>>> import numpy as np
>>> np.set_printoptions(precision=2, suppress=True, linewidth=140, legacy="1.25")
>>> mat = np.loadtxt("dump.csv", delimiter=",")
>>> print(mat)
[[ 0.  1. -3. -3.  2.  3.  1.]
 [ 0.  2. -2. -1.  3.  0. -2.]
 [-2. -2.  1. -1.  3. -3.  1.]
 [ 1.  1. -2. -2.  2.  3. -2.]
 [ 2.  1. -2. -1. -1. -3. -3.]
 [ 1. -2.  2.  3.  1. -1. -3.]
 [-1.  3.  3.  1.  3.  1. -1.]
 [-1.  2. -1. -2. -3.  3. -1.]
 [-1.  0.  2. -3. -1.  1. -2.]
 [ 2.  3. -1.  0. -2.  3.  2.]]
>>> vec = np.array([0, -2, 3, 1, 0, 3, 3])
>>> print(mat @ vec)
[ -2. -17.   0.  -7. -27.   1.   4.  -3.   0.   6.]
>>> print(mat @ np.eye(7)[1])
[ 1.  2. -2.  1.  1. -2.  3.  2.  0.  3.]
>>> print(mat * vec)
[[ 0. -2. -9. -3.  0.  9.  3.]
 [ 0. -4. -6. -1.  0.  0. -6.]
 [-0.  4.  3. -1.  0. -9.  3.]
 [ 0. -2. -6. -2.  0.  9. -6.]
 [ 0. -2. -6. -1. -0. -9. -9.]
 [ 0.  4.  6.  3.  0. -3. -9.]
 [-0. -6.  9.  1.  0.  3. -3.]
 [-0. -4. -3. -2. -0.  9. -3.]
 [-0. -0.  6. -3. -0.  3. -6.]
 [ 0. -6. -3.  0. -0.  9.  6.]]
>>> M = np.array([[1, 3, 2, 5, 4, 0, 0, 2, 3, 3],
...     [2, 4, 1, 4, 0, 5, 0, 3, 5, 1],
...     [1, 0, 0, 5, 3, 1, 0, 3, 3, 2],
...     [5, 3, 1, 4, 2, 4, 5, 2, 4, 0],
...     [0, 1, 0, 0, 2, 2, 5, 5, 4, 4],
...     [1, 1, 2, 4, 3, 4, 3, 3, 1, 2]])
>>> print(M)
[[1 3 2 5 4 0 0 2 3 3]
 [2 4 1 4 0 5 0 3 5 1]
 [1 0 0 5 3 1 0 3 3 2]
 [5 3 1 4 2 4 5 2 4 0]
 [0 1 0 0 2 2 5 5 4 4]
 [1 1 2 4 3 4 3 3 1 2]]
>>> print(round(np.linalg.norm(M, "nuc"), 2))
43.4
>>> print(M[4] @ M[3])
66
>>> print(round(np.linalg.norm(M) ** 2 / np.linalg.norm(M, 2) ** 2, 2))
1.34
>>> print(np.linalg.norm(M, axis=1))
[ 8.77  9.85  7.62 10.77  9.54  8.37]
>>> M2 = M / np.linalg.norm(M, axis=1, keepdims=True)
>>> C2 = M2 @ M2.T
>>> print(round(np.degrees(np.arccos(np.clip(C2[1, 2], -1, 1))), 2))
45.04
>>> print(np.linalg.norm(M2, axis=1))
[1. 1. 1. 1. 1. 1.]
>>> print(C2[1])
[0.69 1.   0.71 0.8  0.56 0.73]
>>> print((C2 - 2 * np.eye(6)).round(6).argmax(axis=1))
[2 3 0 5 5 3]
>>> M2 = np.array([[-2, 1, 2],
...     [0, -4, -2],
...     [2, 2, -3],
...     [4, 1, -3],
...     [-5, 4, 4],
...     [3, 2, 0],
...     [-3, -5, 2],
...     [4, 3, -5],
...     [5, 5, -4],
...     [4, 2, -5]])
>>> print(np.linalg.matrix_rank(M @ M2))
3
>>> print(np.vstack([M, M2.T]).shape)
(9, 10)
>>> print(np.einsum("ij->j", M))
[10 12  6 22 14 16 13 18 20 12]
>>> print(np.einsum("ij,ij->i", M, M))
[ 77  97  58 116  91  70]
>>> print(np.einsum("ik,kj->ji", M, M2))
[[ 37  70  41  23  37  31]
 [ 41  38  48  16  26  28]
 [-46 -59 -38 -19 -45 -29]]
>>> M2 = np.c_[mat[:, :2] @ np.array([[-2, -2], [1, 0]]), np.array([1, 0, 1, 1, 0, 1, 1, 3, 0, 2])]
>>> print(M2)
[[ 1.  0.  1.]
 [ 2.  0.  0.]
 [ 2.  4.  1.]
 [-1. -2.  1.]
 [-3. -4.  0.]
 [-4. -2.  1.]
 [ 5.  2.  1.]
 [ 4.  2.  3.]
 [ 2.  2.  0.]
 [-1. -4.  2.]]
>>> print(np.linalg.matrix_rank(np.c_[mat, M2]))
8
>>> print(np.linalg.matrix_rank(M2))
3
>>> M2 = M[0, 0] * M[1:] - np.outer(M[1:, 0], M[0])
>>> print(M2)
[[  0  -2  -3  -6  -8   5   0  -1  -1  -5]
 [  0  -3  -2   0  -1   1   0   1   0  -1]
 [  0 -12  -9 -21 -18   4   5  -8 -11 -15]
 [  0   1   0   0   2   2   5   5   4   4]
 [  0  -2   0  -1  -1   4   3   1  -2  -1]]
>>> print(np.flatnonzero(~M2.round(6).any(axis=1)))
[]
>>> print(M[:, 0] / M[0, 0])
[1. 2. 1. 5. 0. 1.]
>>> arr = np.load("a.npy")
>>> print(arr)
[[ 3 -1  0  0  0  0]
 [-3  3  0  0  0  0]
 [-4 -3  0  0  0  0]
 [ 0  0  3 -1  0  0]
 [ 0  0 -3  3  0  0]
 [ 0  0 -4 -3  0  0]
 [ 0  0  0  0  3 -1]
 [ 0  0  0  0 -3  3]
 [ 0  0  0  0 -4 -3]]
>>> P = arr @ np.linalg.solve(arr.T @ arr, arr.T)
>>> print(P)
[[ 0.32 -0.42 -0.2   0.    0.    0.    0.    0.    0.  ]
 [-0.42  0.74 -0.12  0.    0.    0.    0.    0.    0.  ]
 [-0.2  -0.12  0.94  0.    0.    0.    0.    0.    0.  ]
 [ 0.    0.    0.    0.32 -0.42 -0.2   0.    0.    0.  ]
 [ 0.    0.    0.   -0.42  0.74 -0.12  0.    0.    0.  ]
 [ 0.    0.    0.   -0.2  -0.12  0.94  0.    0.    0.  ]
 [ 0.    0.    0.    0.    0.    0.    0.32 -0.42 -0.2 ]
 [ 0.    0.    0.    0.    0.    0.   -0.42  0.74 -0.12]
 [ 0.    0.    0.    0.    0.    0.   -0.2  -0.12  0.94]]
>>> vec = np.array([0, 3, 0, 4, 3, 5, 4, 5, 3])
>>> print(P @ vec)
[-1.27  2.22 -0.36 -0.97 -0.08  3.58 -1.43  1.64  1.45]
>>> print(np.eye(9) - P)
[[0.68 0.42 0.2  0.   0.   0.   0.   0.   0.  ]
 [0.42 0.26 0.12 0.   0.   0.   0.   0.   0.  ]
 [0.2  0.12 0.06 0.   0.   0.   0.   0.   0.  ]
 [0.   0.   0.   0.68 0.42 0.2  0.   0.   0.  ]
 [0.   0.   0.   0.42 0.26 0.12 0.   0.   0.  ]
 [0.   0.   0.   0.2  0.12 0.06 0.   0.   0.  ]
 [0.   0.   0.   0.   0.   0.   0.68 0.42 0.2 ]
 [0.   0.   0.   0.   0.   0.   0.42 0.26 0.12]
 [0.   0.   0.   0.   0.   0.   0.2  0.12 0.06]]
>>> print(round((vec - P @ vec) @ (P @ vec), 2))
0.0
>>> rng = np.random.default_rng(8224)
>>> M2 = arr + rng.integers(-2, 3, (9, 3)) @ rng.integers(-2, 3, (3, 6))
>>> print(M2)
[[-3 -5 -3  0 -1 -1]
 [-5  5 -1  2 -4 -4]
 [-2 -3  1  0  3  3]
 [-6  2  0  5 -4 -4]
 [ 0  4 -3  7 -2 -2]
 [ 4  2 -2 -3  2  2]
 [ 4  3  2  0  3 -1]
 [-2 -5 -1 -2  1  7]
 [ 4  3  2  0 -4 -3]]
>>> print(np.round(np.linalg.svd(M2 - arr, compute_uv=False), 2) + 0)
[15.81 13.16  4.57  0.    0.    0.  ]
>>> print(np.linalg.matrix_rank(M2 - arr, tol=1e-8))
3
>>> print(M2 - arr)
[[-6 -4 -3  0 -1 -1]
 [-2  2 -1  2 -4 -4]
 [ 2  0  1  0  3  3]
 [-6  2 -3  6 -4 -4]
 [ 0  4  0  4 -2 -2]
 [ 4  2  2  0  2  2]
 [ 4  3  2  0  0  0]
 [-2 -5 -1 -2  4  4]
 [ 4  3  2  0  0  0]]
>>> print(np.linalg.norm(arr, axis=1))
[3.16 4.24 5.   3.16 4.24 5.   3.16 4.24 5.  ]
>>> print(np.linalg.norm(arr, axis=0))
[5.83 4.36 5.83 4.36 5.83 4.36]
>>> print(np.linalg.norm(arr, axis=1).argmax())
2
>>> print(round(float(np.linalg.norm(arr[3], 1)), 2), round(float(np.linalg.norm(arr[3], np.inf)), 2))
4.0 3.0
>>> print(np.round(np.linalg.norm(arr, 2), 2))
5.83
>>> m1 = np.load("layer6.npy")
>>> print(m1)
[[ 0.33  0.66  0.69 -1.13]
 [ 0.4   0.7   0.5  -1.2 ]
 [ 0.5  -1.7   0.6  -1.2 ]]
>>> Uu, sigma, VT = np.linalg.svd(m1)
>>> print(np.argmax(sigma[:-1] / (sigma[1:] + 1e-6)) + 1)
2
>>> print(sigma)
[2.43 1.91 0.15]
>>> M2 = Uu[:, :2] @ np.diag(sigma[:2]) @ VT[:2]
>>> print(round(np.abs(m1 - M2).max(), 2))
0.1
>>> print(M2)
[[ 0.37  0.66  0.59 -1.17]
 [ 0.36  0.7   0.59 -1.16]
 [ 0.5  -1.7   0.6  -1.2 ]]
>>> M2 = m1 / np.linalg.norm(m1, axis=1, keepdims=True)
>>> C2 = M2 @ M2.T
>>> print((C2 - 2 * np.eye(3)).round(6).argmax(axis=1))
[1 0 0]
>>> print(C2[1])
[0.99 1.   0.22]
>>> f = np.array([4, 1, 8])
>>> print(np.convolve(m1[2], f))
[  2.   -6.3   4.7 -17.8   3.6  -9.6]
>>> print(np.cross(m1[2, :3], m1[0, :3]))
[-1.57 -0.15  0.89]
>>> print(np.polyval(f, m1[2]))
[ 9.5  17.86 10.04 12.56]
>>> print(np.array([np.convolve(row, f, "same") for row in m1]))
[[  2.97   6.06   1.45   4.39]
 [  3.2    5.9    1.3    2.8 ]
 [ -6.3    4.7  -17.8    3.6 ]]
>>> data = np.array([[0.8, 0.2, 0.4, -0.8, -2.1, 0.5, 0.4, 0.4],
...     [-0.9, 0.4, -0.5, 1.5, -0.3, 3.2, -0.6, -1.8],
...     [0.8, -1.3, 0.2, 0.0, 0.0, -0.1, 1.5, 0.2],
...     [1.4, 0.6, -0.7, 1.0, -1.0, -0.2, 0.3, -0.1],
...     [-1.1, 1.8, 1.0, 0.0, 0.6, 0.3, -2.8, 0.3],
...     [0.2, 0.4, -1.3, 1.6, -1.6, -0.6, 1.7, 0.5],
...     [-0.5, -1.1, -0.7, -0.3, 0.9, 1.0, -0.5, 0.3]])
>>> print(data)
[[ 0.8  0.2  0.4 -0.8 -2.1  0.5  0.4  0.4]
 [-0.9  0.4 -0.5  1.5 -0.3  3.2 -0.6 -1.8]
 [ 0.8 -1.3  0.2  0.   0.  -0.1  1.5  0.2]
 [ 1.4  0.6 -0.7  1.  -1.  -0.2  0.3 -0.1]
 [-1.1  1.8  1.   0.   0.6  0.3 -2.8  0.3]
 [ 0.2  0.4 -1.3  1.6 -1.6 -0.6  1.7  0.5]
 [-0.5 -1.1 -0.7 -0.3  0.9  1.  -0.5  0.3]]
>>> C2 = data.T @ data
>>> print(np.linalg.matrix_rank(C2))
7
>>> print(np.diag(C2))
[ 5.55  6.86  4.12  6.54  9.23 11.99 13.84  3.88]
>>> print((data @ data.T).shape)
(7, 7)
>>> print(np.allclose(C2, C2.T))
True
>>> print(np.round(np.linalg.eigvalsh(C2)[::-1], 2) + 0)
[26.09 16.8  10.21  5.31  1.82  1.35  0.44  0.  ]
>>> print(np.linalg.svd(data, compute_uv=False) ** 2)
[26.09 16.8  10.21  5.31  1.82  1.35  0.44]
>>> f = np.array([-1, -3, 2])
>>> print(np.cross(data[1, :3], data[6, :3]))
[-0.83 -0.38  1.19]
>>> print(np.convolve(data[1], f))
[ 0.9  2.3 -2.5  0.8 -5.2  0.7 -9.6 10.   4.2 -3.6]
>>> M2 = data / np.linalg.norm(data, axis=1)
Traceback (most recent call last):
  File "<python-input-82>", line 1, in <module>
    M2 = data / np.linalg.norm(data, axis=1)
         ~~~~~^~~~~~~~~~~~~~~~~~~~~~~~~~~~~~
ValueError: operands could not be broadcast together with shapes (7,8) (7,) 
>>> M2 = data / np.linalg.norm(data, axis=1, keepdims=True)
>>> C2 = M2 @ M2.T
>>> print(C2)
[[ 1.   -0.07  0.2   0.4  -0.24  0.29 -0.41]
 [-0.07  1.   -0.32  0.05  0.2  -0.02  0.3 ]
 [ 0.2  -0.32  1.    0.14 -0.89  0.3   0.02]
 [ 0.4   0.05  0.14  1.   -0.33  0.72 -0.54]
 [-0.24  0.2  -0.89 -0.33  1.   -0.54  0.03]
 [ 0.29 -0.02  0.3   0.72 -0.54  1.   -0.43]
 [-0.41  0.3   0.02 -0.54  0.03 -0.43  1.  ]]
>>> print((np.abs(C2) > 0.9).astype(int))
[[1 0 0 0 0 0 0]
 [0 1 0 0 0 0 0]
 [0 0 1 0 0 0 0]
 [0 0 0 1 0 0 0]
 [0 0 0 0 1 0 0]
 [0 0 0 0 0 1 0]
 [0 0 0 0 0 0 1]]
>>> K = np.loadtxt("mat.csv", delimiter=",")
>>> print(K)
[[ 7.  9.  3.  0.  0.  9.  9.  6. 12. 12.]
 [ 9.  7.  3.  0.  0.  9.  9.  6. 12. 12.]
 [ 3.  3. -1.  0.  0.  3.  3.  2.  4.  4.]
 [ 0.  0.  0. -2.  0.  0.  0.  0.  0.  0.]
 [ 0.  0.  0.  0. -2.  0.  0.  0.  0.  0.]
 [ 9.  9.  3.  0.  0.  7.  9.  6. 12. 12.]
 [ 9.  9.  3.  0.  0.  9.  7.  6. 12. 12.]
 [ 6.  6.  2.  0.  0.  6.  6.  2.  8.  8.]
 [12. 12.  4.  0.  0. 12. 12.  8. 14. 16.]
 [12. 12.  4.  0.  0. 12. 12.  8. 16. 14.]]
>>> print(np.linalg.cond(K) > 100)
False
>>> print(round(np.log10(np.linalg.cond(K))))
2
